$ python -q
>>> import numpy as np
>>> np.set_printoptions(precision=1, suppress=True, linewidth=140)
>>> feats = np.load("m.npy")
>>> feats
array([[ 2.,  1.,  1.,  0.],
       [ 2.,  2.,  1.,  0.],
       [ 2.,  0.,  2.,  0.],
       [ 0.,  0.,  0., -3.]])
>>> # 2 blocks once reordered
>>> rng = np.random.default_rng(652)
>>> z = rng.permutation(4)
>>> Y = feats[:, z] * rng.choice([-1, 1], 4)
>>> Y
array([[-2., -1., -1., -0.],
       [-2., -2., -1., -0.],
       [-2., -0., -2., -0.],
       [-0., -0., -0.,  3.]])
>>> U, _, Vh = np.linalg.svd(feats.T @ Y)
>>> print(z)
[0 1 2 3]
>>> np.round(U @ Vh, 1) + 0
array([[-1.,  0.,  0.,  0.],
       [ 0., -1.,  0.,  0.],
       [ 0.,  0., -1.,  0.],
       [ 0.,  0.,  0., -1.]])
>>> def softmax(z):
...     e = np.exp(z - z.max(axis=-1, keepdims=True))
...     return e / e.sum(axis=-1, keepdims=True)
... 
>>> print(np.round(softmax(10 * feats[2]), 1) + 0)
[0.5 0.  0.5 0. ]
>>> softmax(feats[2] + 2)
array([0.4, 0.1, 0.4, 0.1])
>>> softmax(feats[2])
array([0.4, 0.1, 0.4, 0.1])
>>> S = feats @ feats.T / np.sqrt(4)
>>> softmax(S).round(6).argmax(axis=1)
array([1, 1, 2, 3])
>>> print(np.round(softmax(S)[2] @ feats, 1) + 0)
[2.  0.6 1.6 0. ]
>>> print(np.round(softmax(S), 1) + 0)
[[0.3 0.4 0.3 0. ]
 [0.2 0.6 0.1 0. ]
 [0.2 0.2 0.6 0. ]
 [0.  0.  0.  1. ]]
>>> evals, V = np.linalg.eig(feats)
>>> np.round(np.prod(evals), 1)
np.float64(-6.0)
>>> np.round(feats @ V[:, 0] - evals[0] * V[:, 0], 1) + 0
array([0., 0., 0., 0.])
>>> np.sort(np.linalg.eigvals(feats.T))
array([-3. ,  0.3,  1.5,  4.2])
>>> print(evals)
[ 4.2  0.3  1.5 -3. ]
>>> M = np.load("block0.npy")
>>> M
array([[ 1,  0,  1,  0,  1,  0],
       [ 2, -2,  2, -2,  2, -2],
       [ 2,  0,  2,  0,  2,  0],
       [ 1,  0,  1,  0,  1,  0],
       [ 2, -2,  2, -2,  2, -2],
       [ 2,  0,  2,  0,  2,  0]])
>>> np.round(M @ np.linalg.pinv(M) @ M, 1) + 0
array([[ 1.,  0.,  1.,  0.,  1.,  0.],
       [ 2., -2.,  2., -2.,  2., -2.],
       [ 2.,  0.,  2.,  0.,  2.,  0.],
       [ 1.,  0.,  1.,  0.,  1.,  0.],
       [ 2., -2.,  2., -2.,  2., -2.],
       [ 2.,  0.,  2.,  0.,  2.,  0.]])
>>> print(np.unique(M.round(6), axis=0).shape)
(3, 6)
>>> round(float(np.trace(np.linalg.pinv(M) @ M)), 1)
2.0
>>> np.linalg.lstsq(M[:-1].T, M[-1])[2]
np.int32(2)
>>> F = np.load("case1.npy")
>>> F.round(1) + 0
array([[ 0.1,  0.1,  0. ,  0.1, -0.1, -0.2],
       [ 0.1,  0.3, -0.3,  0.1,  0. , -0.3],
       [ 0. , -0.3,  0.6,  0.2, -0.3,  0.1],
       [ 0.1,  0.1,  0.2,  0.3, -0.3, -0.3],
       [-0.1,  0. , -0.3, -0.3,  0.3,  0.2],
       [-0.2, -0.3,  0.1, -0.3,  0.2,  0.5]])
>>> # a projection of rank 2
>>> np.linalg.cond(F) > 100
np.True_
>>> np.argsort(-np.linalg.norm(F, axis=0).round(6), kind="stable")[:3]
array([2, 5, 3])
>>> arr = np.loadtxt("x.csv", delimiter=",")
>>> arr
array([[2., 1., 0., 0.],
       [0., 2., 1., 0.],
       [0., 0., 2., 1.],
       [0., 0., 0., 2.]])
>>> # triangular, det is the product of the diagonal
>>> evals, V = np.linalg.eig(arr)
>>> np.sort(np.linalg.eigvals(arr.T))
array([2., 2., 2., 2.])
>>> evals
array([2., 2., 2., 2.])
>>> np.sort(np.linalg.eigvals(arr @ arr))
array([4., 4., 4., 4.])
>>> z = rng.permutation(4)
>>> z
array([1, 3, 2, 0])
>>> Y = arr[z][:, z]
>>> round(float(np.linalg.det(Y)), 1), np.round(np.linalg.det(arr[z]), 1)
(16.0, np.float64(16.0))
>>> np.allclose(Y, arr)
False
>>> print(Y)
[[2. 0. 1. 0.]
 [0. 2. 0. 0.]
 [0. 1. 2. 0.]
 [1. 0. 0. 2.]]
>>> print(np.sort(np.abs(np.linalg.eigvals(Y))))
[2. 2. 2. 2.]
